% ipython --no-banner

In [1]: import numpy as np

In [2]: from numpy import linalg as LA

In [3]: np.set_printoptions(precision=2, suppress=True, linewidth=140)

In [4]: data = np.loadtxt("x.csv", delimiter=",")

In [5]: print(data)
[[ 0.  6.  0.  0.  0.  0.]
 [ 9. 34. 29. 18. 24. 25.]
 [ 7. 22. 11.  8.  0.  1.]
 [11. 37. 29. 19. 21. 22.]
 [ 7. 23. 13.  9.  3.  4.]
 [ 0. 10.  8.  3.  6.  7.]
 [ 0.  0.  0.  0.  0.  0.]
 [ 0.  0.  0.  0.  0.  0.]
 [ 0.  0.  0.  0.  3.  4.]
 [ 0.  0.  0.  0.  0.  0.]
 [ 9. 31. 23. 15. 15. 16.]
 [ 0.  0.  0.  0.  0.  0.]
 [ 0.  0.  0.  0.  0.  0.]
 [ 3. 13.  5.  3.  0.  0.]
 [ 0.  0.  2.  0.  6.  7.]
 [ 0.  0.  0.  0.  0.  0.]
 [ 0.  7. 11.  3. 15. 16.]
 [ 8. 29. 22. 14. 15. 16.]
 [ 4. 13.  2.  2.  0.  0.]
 [ 0.  0.  0.  0.  0.  0.]
 [ 1. 10.  5.  2.  0.  1.]
 [ 0.  0.  0.  0.  0.  0.]
 [ 9. 34. 29. 18. 24. 25.]
 [ 0.  0.  0.  0.  0.  0.]
 [ 0.  0.  0.  0.  0.  0.]
 [11. 37. 29. 19. 21. 22.]
 [ 0.  0.  0.  0.  0.  0.]
 [ 3. 16. 11.  6.  6.  7.]
 [ 0.  0.  0.  0.  0.  0.]
 [ 1. 15. 15.  7. 15. 16.]
 [ 1.  7.  0.  0.  0.  0.]
 [ 0.  5. 10.  2. 15. 16.]
 [ 0.  0.  0.  0.  0.  0.]
 [ 0.  0.  0.  0.  0.  0.]
 [ 0. 10. 11.  4. 12. 13.]
 [ 0.  0.  0.  0.  0.  1.]
 [ 0.  0.  0.  0.  0.  0.]
 [ 2. 15. 12.  6.  9. 10.]
 [ 0. 10. 11.  4. 12. 13.]
 [ 5. 23. 19. 11. 15. 16.]
 [ 0.  0.  0.  0.  0.  0.]
 [ 2. 18. 18.  9. 18. 19.]]

In [6]: Y = np.array([[-4, -2], [3, -5], [-3, 1], [4, -1], [-1, 3], [-3, 0]])

In [7]: print(np.einsum("ij->j", data))
[ 93. 425. 325. 182. 255. 277.]

In [8]: print(np.vstack([data, Y.T]).shape)
(44, 6)

In [9]: print(LA.matrix_rank(data @ Y))
2

In [10]: vec = np.array([0, 7, 7, 6, 8, 1])

In [11]: y = data @ vec

In [12]: print(np.round(LA.solve(data.T @ data, data.T @ y), 2) + 0)
[0. 7. 7. 6. 8. 1.]

In [13]: print(y)
[ 42. 766. 280. 766. 334. 199.   0.   0.  28.   0. 604.   0.   0. 144.  69.   0. 280. 577. 117.   0. 118.   0. 766.   0.   0. 766.   0.
 280.   0. 388.  49. 253.   0.   0. 280.   1.   0. 307. 280. 496.   0. 469.]

In [14]: print(np.round(LA.lstsq(data, y)[0], 2) + 0)
[0. 7. 7. 6. 8. 1.]

In [15]: rng = np.random.default_rng(4895)

In [16]: y = y + 0.05 * rng.normal(size=42)

In [17]: print(y.round(2) + 0)
[ 41.95 765.95 280.03 765.95 333.98 198.94   0.    -0.02  28.    -0.05 603.87  -0.11   0.03 144.01  68.97   0.03 280.04 576.93 117.02
   0.05 117.93  -0.06 766.    -0.06   0.05 766.02  -0.03 279.99  -0.04 387.98  49.07 253.03  -0.1   -0.09 279.9    0.98   0.02 307.03
 279.94 496.16  -0.05 469.06]

In [18]: c, *_ = LA.lstsq(data, y)

In [19]: print(c)
[0.01 7.   7.   5.99 8.03 0.97]

In [20]: print([round(float(LA.norm(LA.solve(data.T @ data + lam * np.eye(6), data.T @ y))), 2) for lam in (0, 1, 10, 100)])
[14.12, 13.58, 12.95, 12.71]

In [21]: print(round(float(LA.norm(y - data @ c)), 2))
0.37

In [22]: X = np.load("m.npy")

In [23]: print(X)
[[-1.  0.  0.  0.  0.  0.  0.  0.  0.  0.  0.  0.  0.  0.  0.]
 [ 0.  1. -2.  2. -2. -1.  1. -2.  0.  1.  0. -1.  1. -2.  0.]
 [ 0. -2. -1.  0.  0.  2.  1.  0. -2. -1. -1.  2. -2. -2.  1.]
 [ 0.  1.  0.  1.  1. -1. -2.  2. -1. -1.  0. -2. -2.  0.  1.]
 [ 0. -1.  1.  0.  1. -2.  2.  1. -1. -2.  0. -2. -2. -2. -1.]
 [ 0.  1.  2. -1. -1.  0.  1.  0.  2. -1.  0. -2.  1. -2. -1.]
 [ 0. -2.  2.  2.  2.  1.  0. -1. -2.  2.  2.  0.  1.  2. -2.]
 [ 0. -1. -1. -1. -1.  2. -2.  1.  2. -2.  1.  0.  1.  1.  0.]
 [ 0.  0. -2. -1.  2.  0. -1.  2.  1. -1. -1. -1.  2. -1.  1.]
 [ 0.  0. -1.  0. -2.  0. -1.  1. -1. -1.  1. -2.  2.  0. -2.]
 [ 0.  2. -2. -1. -2. -1.  1.  2.  1.  2.  0. -2.  1. -1.  0.]
 [ 0.  2.  1.  0.  0.  0.  2. -1.  2. -2.  1. -1.  1. -2.  0.]
 [ 0.  2.  2.  1. -1. -1.  2.  2. -1.  2.  0.  0.  0.  2.  2.]
 [ 0.  0. -2. -2. -1. -1.  1. -1.  2.  1.  2.  0. -2.  2.  1.]
 [ 0. -1.  2.  2.  2.  1.  2.  0.  2. -1. -1.  1.  0.  0.  2.]]

In [24]: print(round(LA.norm(X, 1), 2), np.round(LA.norm(X, np.inf), 2))
21.0 21.0

In [25]: print(LA.norm(X, axis=1))
[1.   5.1  5.39 4.8  5.48 4.8  6.24 4.9  4.9  4.69 5.48 5.   5.66 5.48 5.39]

In [26]: print(np.round(LA.norm(X, "nuc"), 2))
64.51

In [27]: left, sv, VT = LA.svd(X, full_matrices=False)

In [28]: print(np.allclose(left * sv @ VT, X))
True

In [29]: print(np.abs(left[:, 0]).round(6).argmax())
10

In [30]: print(np.round(np.sqrt((sv ** 2).sum()), 2), round(float(LA.norm(X)), 2))
19.67 19.67

In [31]: F = np.loadtxt("block1.csv", delimiter=",")

In [32]: print(F)
[[ 2.95  2.99  1.05  2.01  2.97  2.    2.03  0.05  0.98 -0.14  3.1   3.07  2.04  2.97]
 [ 2.88  3.09  0.98  2.04  2.97  2.    1.89  0.    1.03  0.04  3.05  2.98  2.    3.08]
 [ 2.95  3.    1.06  2.04  2.99  2.01  2.02 -0.02  1.08 -0.01  2.98  3.18  1.96  3.03]
 [ 2.93  2.96  0.88  1.99  2.89  2.01  2.03  0.02  1.12 -0.09  3.    3.    2.03  2.97]
 [ 3.01  2.96  1.02  1.87  3.01  2.01  2.08  0.01  0.95  0.06  2.98  3.02  1.86  2.95]
 [ 2.91  2.98  0.97  2.02  2.96  1.96  1.89  0.05  0.97  0.01  3.06  2.94  2.06  3.02]
 [ 3.02  2.96  0.97  1.99  3.01  2.    2.06 -0.07  1.    0.01  2.93  2.98  1.93  2.99]
 [ 2.95  2.99  1.02  2.    2.95  2.07  2.03 -0.03  1.01  0.07  2.95  3.03  2.07  2.93]
 [ 2.92  2.98  0.96  1.98  2.96  2.    1.97  0.01  1.02  0.    2.94  3.04  2.03  2.94]
 [ 1.05  0.02 -0.09  2.02  0.06  2.07  1.02  1.01  0.92  2.04 -0.02  2.07 -0.01  3.02]
 [ 0.99 -0.01  0.02  2.02 -0.05  1.97  1.    0.93  0.97  2.03  0.06  1.95  0.05  2.97]
 [ 0.95 -0.06 -0.03  2.06 -0.04  1.92  1.02  0.99  1.03  2.   -0.05  2.08  0.01  2.99]
 [ 1.   -0.05  0.    1.99 -0.02  2.03  0.97  0.97  1.02  2.08  0.04  1.99 -0.07  2.99]
 [ 0.98  0.   -0.04  2.    0.07  1.98  0.98  1.    1.    2.04 -0.06  2.07 -0.02  2.97]
 [ 1.03 -0.04 -0.01  2.02  0.11  2.01  0.99  0.96  0.92  1.99  0.    1.99 -0.08  3.06]
 [ 1.01 -0.04  0.05  2.04 -0.06  2.04  1.02  0.95  1.02  2.09 -0.01  2.09 -0.09  2.93]
 [ 0.94  0.06  0.    2.04  0.07  2.04  1.05  1.04  1.02  1.99  0.02  1.99 -0.02  2.99]
 [ 1.01 -0.01  0.02  1.95 -0.01  2.05  1.05  1.    0.95  2.01 -0.03  2.03 -0.11  3.03]
 [ 1.05  0.02  0.97  1.08  0.99  0.05  1.95  2.02 -0.01  1.96 -0.04  1.95 -0.03  1.9 ]
 [ 0.99 -0.02  1.    0.95  1.03 -0.03  2.17  1.99 -0.06  1.88  0.05  2.   -0.06  2.09]
 [ 0.91 -0.02  1.06  1.08  0.98  0.12  1.95  2.02  0.16  2.07 -0.05  2.02  0.07  1.97]
 [ 0.97  0.07  0.98  1.05  0.9  -0.05  1.96  1.97 -0.08  2.05  0.04  2.02  0.01  2.01]
 [ 1.05 -0.04  1.    0.96  0.96  0.    1.98  1.98 -0.01  2.02  0.01  2.03  0.08  2.02]
 [ 1.05 -0.04  1.01  0.95  0.97  0.    2.02  1.91  0.    1.97 -0.03  1.98 -0.03  1.92]
 [ 1.09 -0.01  1.01  1.    0.98  0.01  1.96  2.01 -0.01  2.05 -0.04  2.02  0.    2.04]
 [ 1.02  0.11  0.95  1.05  1.02  0.03  2.03  2.03  0.05  2.03 -0.07  2.01 -0.03  1.96]
 [ 0.93  0.04  0.96  1.03  1.05 -0.12  1.91  2.08  0.01  1.97 -0.03  2.04 -0.01  1.93]]

In [33]: Y = np.c_[F[:, :4] @ np.array([[-1, 6, 9, -6], [-3, 8, -4, 8], [-5, -7, 6, 6], [-8, 5, 5, -9]]), np.array([2, 2, 2, 0, 1, 1, 0, 1, 0, 2, 0, 1, 0, 0, 1, 1, 0, 2, 0, 0, 1, 2, 0, 2, 2, 0, 1])]

In [34]: print(Y)
[[-33.25  44.32  30.94  -5.57   2.  ]
 [-33.37  45.34  29.64  -5.04   2.  ]
 [-33.57  44.48  31.11  -5.7    2.  ]
 [-32.13  45.05  29.76  -6.53   0.  ]
 [-31.95  43.95  30.72  -5.09   1.  ]
 [-32.86  44.61  30.19  -5.98   1.  ]
 [-32.67  44.96  31.11  -6.53   0.  ]
 [-33.02  44.48  30.71  -5.66   1.  ]
 [-32.5   44.54  30.02  -5.74   0.  ]
 [-16.82  17.19  18.93 -24.86   2.  ]
 [-17.22  15.82  19.17 -24.08   0.  ]
 [-17.1   15.73  18.91 -24.9    1.  ]
 [-16.77  15.55  19.15 -24.31   0.  ]
 [-16.78  16.16  18.58 -24.12   0.  ]
 [-17.02  16.03  19.47 -24.74   1.  ]
 [-17.46  15.59  19.75 -24.44   1.  ]
 [-17.44  16.32  18.42 -23.52   0.  ]
 [-16.68  15.59  19.   -23.57   2.  ]
 [-14.6    5.07  20.59 -10.04   0.  ]
 [-13.53   3.53  19.74  -8.65   0.  ]
 [-14.79   3.28  20.03  -8.98   1.  ]
 [-14.48   4.77  19.58  -8.83   2.  ]
 [-13.61   3.78  20.41  -9.26   0.  ]
 [-13.58   3.66  20.42  -9.11   2.  ]
 [-14.11   4.39  20.91  -9.56   2.  ]
 [-14.5    5.6   19.69  -8.99   0.  ]
 [-14.09   4.33  19.12  -8.77   1.  ]]

In [35]: print(LA.norm(LA.qr(F)[0].T @ Y, axis=0) ** 2 / ((Y ** 2).sum(axis=0) + 1e-12))
[1.   1.   1.   1.   0.78]

In [36]: cen = (Y - Y.mean(axis=0)) / Y.std(axis=0)

In [37]: print(np.argwhere(np.abs(cen) > 2))
[]

In [38]: print(cen.std(axis=0))
[1. 1. 1. 1. 1.]

In [39]: c = LA.lstsq(np.delete(cen, 2, axis=1), cen[:, 2])[0]

In [40]: print(round(1 - np.var(cen[:, 2] - np.delete(cen, 2, axis=1) @ c), 2))
0.99

In [41]: Y = np.array([[-3, -2, 1, -3, 2, 5, 2, 1, -5, 4, -2, 5, -3, 3, -1],
    ...:     [-3, 5, 5, 4, -5, 1, 4, 0, 2, 0, -4, -5, -5, -1, 5],
    ...:     [0, 3, 0, 3, -1, 0, -3, -4, 4, -2, -3, 2, -1, 0, -2],
    ...:     [0, -1, -5, -3, 0, 2, -1, 0, 4, 0, 3, -1, -5, 2, 0],
    ...:     [-1, -1, -4, -3, -2, -2, -5, 2, 4, -5, -4, 2, 5, -3, -2],
    ...:     [-5, 4, -1, -4, -5, 0, -1, -4, -4, 1, -1, 3, 5, -1, 0],
    ...:     [1, 5, -4, -3, -2, -4, 0, 4, 0, -5, -4, 3, -2, 4, 2],
    ...:     [-4, 0, -4, -5, -1, -3, 2, 2, 1, 0, -2, 5, 3, -3, 4]])

In [42]: m1 = Y.T @ Y

In [43]: print(m1)
[[ 61 -23   3  37  38  -8 -16  11  21 -17  31 -34 -20  18 -24]
 [-23  81   8  10 -60 -25   9 -12   8 -30 -48  -3 -12   6  33]
 [  3   8 100  80   2  36  40 -27 -31  43   4 -58 -32  -3   8]
 [ 37  10  80 102   8  16  13 -27  22   8  10 -78 -43  -3  -3]
 [ 38 -60   2   8  64  20   0  12 -13  25  42   3 -14  17 -29]
 [ -8 -25  36  16  20  59  16 -21 -26  50  22 -13 -41  17 -16]
 [-16   9  40  13   0  16  60  12 -32  38   3 -18 -42  10  42]
 [ 11 -12 -27 -27  12 -21  12  57   5 -22 -14  11 -11  11  19]
 [ 21   8 -31  22 -13 -26 -32   5  94 -52 -12 -30 -16 -20   3]
 [-17 -30  43   8  25  50  38 -22 -52  71  37  -6 -20   6   0]
 [ 31 -48   4  10  42  22   3 -14 -12  37  75 -32  -9   7 -20]
 [-34  -3 -58 -78   3 -13 -18  11 -30  -6 -32 102  47   6 -12]
 [-20 -12 -32 -43 -14 -41 -42 -11 -16 -20  -9  47 123 -51 -22]
 [ 18   6  -3  -3  17  17  10  11 -20   6   7   6 -51  49  -6]
 [-24  33   8  -3 -29 -16  42  19   3   0 -20 -12 -22  -6  54]]

In [44]: rank = LA.matrix_rank(m1)

In [45]: print(rank)
8

In [46]: N = LA.svd(m1)[2][rank:].T

In [47]: print([int(LA.matrix_rank(m1[:i])) for i in range(1, len(m1) + 1)])
[1, 2, 3, 4, 5, 6, 7, 8, 8, 8, 8, 8, 8, 8, 8]

In [48]: print([int(LA.matrix_rank(np.delete(m1, i, axis=0))) for i in range(15)])
[8, 8, 8, 8, 8, 8, 8, 8, 8, 8, 8, 8, 8, 8, 8]

In [49]: print(N.shape)
(15, 7)

In [50]: print([int(LA.matrix_rank(m1[:, :j + 1])) for j in range(15)])
[1, 2, 3, 4, 5, 6, 7, 8, 8, 8, 8, 8, 8, 8, 8]

In [51]: print(LA.matrix_rank(m1.T @ m1), LA.matrix_rank(m1 @ m1.T))
8 8
